$ python -q
>>> import numpy as np
>>> np.set_printoptions(precision=1, suppress=True, linewidth=140, sign=" ")
>>> def tidy(a):
...     return np.round(a, 1) + 0
... 
>>> J = np.loadtxt("x.csv", delimiter=",")
>>> J
array([[ 0.8, -0.4,  2.7, -0.4, -0.5, -0.8,  0.1,  1. ],
       [-0.1, -2. , -6.2, -0.1, -0.3, -0.6, -2.1, -2. ],
       [ 1.3, -1.1,  1. , -1.7, -1.8, -0.1,  1. ,  0.4],
       [-0.3, -1.3, -1.1, -2.1,  0. ,  0.4,  0.8, -0.4],
       [-0.8,  1.4,  2.2, -1.2,  1.3, -1.1, -1.6,  0.6],
       [-0.3,  0. , -1.2,  0.3, -0.8, -0.2,  0.6, -0.4],
       [-1.4, -1.5,  1. , -1.6, -0.1,  0.1,  1.2,  0.4],
       [ 0.1,  2.7,  6.5,  0. ,  0.6,  1.2, -0.3,  2.2],
       [-0.9, -0.9,  4.2, -1. ,  0.7, -0.5,  1.1,  1.4],
       [ 0.5,  0.5, -1.9, -0.3,  0.3, -0.4,  0.2, -0.7],
       [-0.5, -0.5,  3.1,  1.7,  0.1, -0.9, -0.6,  1. ],
       [ 0.4, -0.6,  3. ,  0.1,  1.1,  0. , -0.6,  1.1],
       [-0.6,  0.6,  3.3, -2. , -0.7, -0.8,  2.1,  1.2],
       [ 1.5,  0.2,  1.5,  0.8, -0.4,  2.4, -2. ,  0.3],
       [ 0.8,  0.8,  2.9, -2. , -1.5, -0.8, -0.7,  1. ],
       [-0.1,  0.6, -3.9, -1.2,  0.3, -0.4,  0.8, -1.2],
       [ 0.3, -0.2,  2.7,  0.9, -0.2,  0.1,  0.4,  0.9],
       [ 0.1,  0.9,  0.1, -1.1, -0.5,  0.2,  0.9,  0.2],
       [ 0.2, -0.5,  4.4,  1.1, -0.3,  0.6,  0.1,  1.4],
       [-0.1, -0.6,  2.8,  0.8,  0.8, -0.2, -1.1,  0.8],
       [ 0.6, -0.5,  1.6,  1.3, -0.3,  0.6, -1.7,  0.6],
       [-1.7,  1.8, -0.1,  0.8, -2.2,  0.5, -1.6, -0.2],
       [-0.7, -0.7,  1.3, -0.7,  1.7,  1.5, -1.7,  0.3],
       [-1.2, -1.5, -5.5,  0.2,  1.1, -3.2,  0.6, -1.9],
       [ 1. , -1.4, -5.2, -0.5, -1.5, -0.9, -0.6, -1.8],
       [-0.2, -2.5,  2.5, -0.3,  2.3, -1.2,  1.1,  0.7],
       [ 1.2, -0.5, -3. , -0.3, -0.6,  0.3,  1.4, -1. ],
       [ 1.3, -1.6, -2.2,  0. , -0.2, -0.6,  0.2, -0.8],
       [ 0.6, -0.3,  3.9,  0.3,  2. , -1.1,  0.1,  1.4],
       [ 1. ,  0.1,  2.4, -2. , -0.7, -0.6,  1.3,  0.7],
       [ 0.9, -0.2,  0.2,  2.3,  1.1,  0.4, -1.4,  0.1],
       [ 1.7, -1. ,  3.1,  0.4,  0.4, -0.3,  0.4,  1.1],
       [-0.1, -0.1,  5.5,  0.1,  0.6, -0.2,  0.3,  1.6],
       [-1.8, -1. , -0.5,  0.3, -1.4,  0.3, -0.9,  0. ],
       [-0.4,  0.6,  2.3,  1.6,  0.4,  0.2, -1.3,  0.8],
       [-0.4, -1.5,  0.1, -0.9,  0.6,  0.2, -0.2,  0. ],
       [-0.3, -0.6,  3.2,  0.5,  0.9,  1. , -0.4,  1. ],
       [ 0.7,  0.1, -1.1,  0.1, -1.6,  0. ,  0.2, -0.2],
       [ 2.1,  1.5, -0.9, -0.3, -1.7, -0.2, -0.3, -0.4]])
>>> cov = np.cov(J, rowvar=False)
>>> tidy(np.polyfit(J[:, 1], J[:, 2], 1))
array([ 0.8,  1.1])
>>> cov.shape
(8, 8)
>>> np.argsort(-J.std(axis=0).round(6), kind="stable")
array([ 2,  3,  1,  4,  6,  7,  0,  5])
>>> np.median(J, axis=0)
array([ 0.1, -0.5,  1.5,  0. , -0.1, -0.2,  0.1,  0.4])
>>> np.argwhere(np.triu(np.abs(np.corrcoef(J.T)) > 0.8, 1))
array([[ 2,  7]])
>>> tidy(np.linalg.eigvalsh(cov)[::-1])
array([ 10.2,   1.9,   1.6,   0.9,   0.6,   0.6,   0.4,   0. ])
